% ipython --no-banner

In [1]: import numpy as np

In [2]: from numpy import linalg as LA

In [3]: np.set_printoptions(precision=2, suppress=True, linewidth=160, floatmode="fixed")

In [4]: def rd(a):
   ...:     return np.round(a, 2) + 0
   ...: 

In [5]: M = np.loadtxt("mat.csv", delimiter=",")

In [6]: M
Out[6]: 
array([[ 1.00, -1.00,  0.00,  0.00,  0.00,  0.00],
       [-1.00, -1.00,  0.00,  0.00,  0.00,  0.00],
       [ 0.00, -1.00,  0.00,  0.00,  0.00,  0.00],
       [ 0.00,  0.00,  1.00, -1.00,  0.00,  0.00],
       [ 0.00,  0.00, -1.00, -1.00,  0.00,  0.00],
       [ 0.00,  0.00,  0.00, -1.00,  0.00,  0.00],
       [ 0.00,  0.00,  0.00,  0.00,  1.00, -1.00],
       [ 0.00,  0.00,  0.00,  0.00, -1.00, -1.00],
       [ 0.00,  0.00,  0.00,  0.00,  0.00, -1.00]])

In [7]: Q, vecs = LA.qr(M[:, :3])[0], LA.qr(M[:, 3:])[0]

In [8]: s = LA.svd(Q.T @ vecs, compute_uv=False)

In [9]: rd(s)
Out[9]: array([0.00, 0.00, 0.00])

In [10]: U, s, Vh = LA.svd(M, full_matrices=False)

In [11]: U.shape, s.shape, Vh.shape
Out[11]: ((9, 6), (6,), (6, 6))

In [12]: rd(s / s[0])
Out[12]: array([1.00, 1.00, 1.00, 0.82, 0.82, 0.82])

In [13]: (s > 1e-8).sum()
Out[13]: np.int64(6)

In [14]: x = np.array([-2, 3, 0, 3, 0, 0])

In [15]: h1 = np.maximum(M @ x, 0)

In [16]: h1
Out[16]: array([0.00, 0.00, 0.00, 0.00, 0.00, 0.00, 0.00, 0.00, 0.00])

In [17]: rd(np.tanh(M @ x))
Out[17]: array([-1.00, -0.76, -1.00, -1.00, -1.00, -1.00,  0.00,  0.00,  0.00])

In [18]: np.maximum(M @ (3 * x), 0)
Out[18]: array([0.00, 0.00, 0.00, 0.00, 0.00, 0.00, 0.00, 0.00, 0.00])

In [19]: np.flatnonzero(h1 > 1e-9)
Out[19]: array([], dtype=int64)
